$ python3 -q
>>> import numpy as np
>>> np.set_printoptions(suppress=True, linewidth=100)
>>> def tidy(a):
...     return np.round(a, 3) + 0
... 
>>> E = np.load("run4.npy")
>>> print(E)
[[0 1 1 1]
 [1 0 1 0]
 [1 1 0 1]
 [1 0 1 0]]
>>> ev, V = np.linalg.eigh(E)
>>> x0 = np.array([1, 2, 1, 2])
>>> print(x0 @ E @ x0 / (x0 @ x0), tidy(ev[0]), tidy(ev[-1]))
1.8 -1.562 2.562
>>> print(np.abs(E).sum(axis=1).max(), tidy(np.abs(ev).max()))
3 2.562
>>> print(x0 @ E @ x0)
18
>>> print(tidy(np.linalg.eigvalsh(E[1:, 1:])))
[-1.414  0.     1.414]
>>> print(tidy(V * np.abs(ev) @ V.T))
[[1.591 0.243 0.591 0.243]
 [0.243 0.97  0.243 0.97 ]
 [0.591 0.243 1.591 0.243]
 [0.243 0.97  0.243 0.97 ]]
>>> print(E.sum(axis=0))
[3 2 3 2]
>>> low = np.diag(E.sum(axis=1)) - E
>>> print((np.linalg.eigvalsh(low) < 1e-8).sum())
1
>>> ev, V = np.linalg.eigh(E)
>>> print(tidy(ev))
[-1.562 -1.     0.     2.562]
>>> print(tidy(ev.sum()), np.trace(E))
0.0 0
>>> print(tidy(np.linalg.eigvalsh(E + 4 * np.eye(4))))
[2.438 3.    4.    6.562]
>>> print(tidy(np.linalg.eigvalsh(E @ E)))
[0.    1.    2.438 6.562]
>>> print(tidy(np.linalg.svd(E, compute_uv=False)))
[2.562 1.562 1.    0.   ]
>>> print(tidy(V @ np.diag(ev) @ V.T))
[[0. 1. 1. 1.]
 [1. 0. 1. 0.]
 [1. 1. 0. 1.]
 [1. 0. 1. 0.]]
>>> print(tidy(np.abs(V[:, -1])))
[0.557 0.435 0.557 0.435]
>>> print(np.unique(ev.round(6) + 0, return_counts=True)[1])
[1 1 1 1]
>>> J = np.load("data.npy")
>>> print(J)
[[ 35 -43 -27  73]
 [-43  83  79 -69]
 [-27  79  93 -31]
 [ 73 -69 -31 181]]
>>> left, sig, Vh = np.linalg.svd(E)
>>> print(tidy(sig))
[2.562 1.562 1.    0.   ]
>>> print(np.argmax(sig[:-1] / (sig[1:] + 1e-6)) + 1)
3
>>> Y = left[:, :3] @ np.diag(sig[:3]) @ Vh[:3]
>>> print(np.linalg.matrix_rank(Y))
3
>>> print(tidy(np.linalg.norm(E - Y, 2)), tidy(sig[3]))
0.0 0.0
>>> print(tidy(np.linalg.norm(E - Y) / np.linalg.norm(E)))
0.0
>>> print(np.linalg.matrix_rank(E, rtol=0.1))
3
>>> print([round(float(x), 3) for x in np.linalg.svd(E, compute_uv=False)[:3]])
[2.562, 1.562, 1.0]
>>> print(np.argsort(-np.linalg.norm(E, axis=0).round(6), kind="stable")[:3])
[0 2 1]
>>> Y = np.array([[-2, 2], [-8, -6]])
>>> C = np.kron(Y, J)
>>> print(np.linalg.matrix_rank(C))
6
>>> print(C.shape)
(8, 8)
>>> data = np.load("w.npy")
>>> print(data)
[[0.5   0.375 0.125]
 [0.333 0.167 0.5  ]
 [0.5   0.    0.5  ]]
>>> x0 = np.array([-2, -3, 0])
>>> print((data * x0).sum(axis=1))
[-2.125 -1.167 -1.   ]
>>> print(data * x0)
[[-1.    -1.125  0.   ]
 [-0.666 -0.501  0.   ]
 [-1.    -0.     0.   ]]
>>> print(np.linalg.norm(data @ x0) <= np.linalg.norm(data, 2) * np.linalg.norm(x0) + 1e-9)
True
>>> print(data @ np.ones(3))
[1. 1. 1.]
>>> rng = np.random.default_rng(753)
>>> labels = rng.permutation(3)
>>> print(labels)
[0 1 2]
>>> Y = data[labels][:, labels]
>>> print(np.diag(Y))
[0.5   0.167 0.5  ]
>>> print(Y)
[[0.5   0.375 0.125]
 [0.333 0.167 0.5  ]
 [0.5   0.    0.5  ]]
>>> x0 = np.array([-1, -2, 0])
>>> y = Y @ x0
>>> print(y)
[-1.25  -0.667 -0.5  ]
>>> print(tidy(np.linalg.solve(Y, y)))
[-1. -2.  0.]
>>> print(tidy(np.linalg.solve(Y, Y[:, 2])))
[0. 0. 1.]
>>> print(tidy(np.linalg.solve(Y, 2 * y)))
[-2. -4.  0.]
>>> print(tidy(np.linalg.solve(Y, y + Y[:, 1])))
[-1. -1.  0.]
>>> F = np.array([[1.1, -5.7, -2.81, 1.09],
...     [-0.55, 0.39, 2.02, -1.57],
...     [1.2, -5.04, -3.36, 1.68]])
>>> w1 = np.array([[3, 1, 3, 1, 0, 2],
...     [3, 2, 3, 2, 0, 3],
...     [2, 1, 2, 1, 3, 2],
...     [3, 1, 2, 0, 2, 0]])
>>> c = np.array([-9, 2, 6, 9, 4, 9])
>>> H = np.maximum(F @ w1 + c, 0)
>>> print(tidy((H > 0).mean(axis=0)))
[0.    0.333 0.333 0.333 0.333 0.333]
>>> print(np.linalg.matrix_rank(H))
1
>>> C = np.array([[-1, -1, 2],
...     [-2, 0, -2],
...     [1, 2, 1],
...     [1, 2, 2],
...     [2, 2, 2],
...     [1, -1, -1]])
>>> print(tidy(H @ C))
[[ 0.    0.    0.  ]
 [39.26 36.07 24.29]
 [ 0.    0.    0.  ]]
>>> print((H @ C).round(6).argmax(axis=1))
[0 0 0]
>>> print(w1 @ C)
[[ 1  3  7]
 [ 1  4  6]
 [ 7  8 10]
 [ 1  5 10]]
>>> left, sig, Vh = np.linalg.svd(F)
>>> print(tidy(sig))
[9.291 2.102 0.   ]
>>> Y = left[:, :2] @ np.diag(sig[:2]) @ Vh[:2]
>>> print(np.linalg.matrix_rank(F, rtol=0.05))
2
>>> print(tidy(np.linalg.norm(F - Y, 2)), tidy(sig[2]))
0.0 0.0
>>> th = np.radians(72)
>>> R = np.eye(4)
>>> R[1, 1] = R[3, 3] = np.cos(th)
>>> R[1, 3], R[3, 1] = -np.sin(th), np.sin(th)
>>> print(tidy(R))
[[ 1.     0.     0.     0.   ]
 [ 0.     0.309  0.    -0.951]
 [ 0.     0.     1.     0.   ]
 [ 0.     0.951  0.     0.309]]
>>> Y = F @ R.T
>>> print(tidy(Y))
[[ 1.1   -2.798 -2.81  -5.084]
 [-0.55   1.614  2.02  -0.114]
 [ 1.2   -3.155 -3.36  -4.274]]
>>> print(tidy(np.abs(Y - F).max(axis=0)))
[0.    2.902 0.    6.174]
>>> print(np.allclose(np.linalg.norm(F, axis=1), np.linalg.norm(Y, axis=1)))
True
>>> print(tidy(np.linalg.det(R)), tidy(np.trace(R)))
1.0 2.618
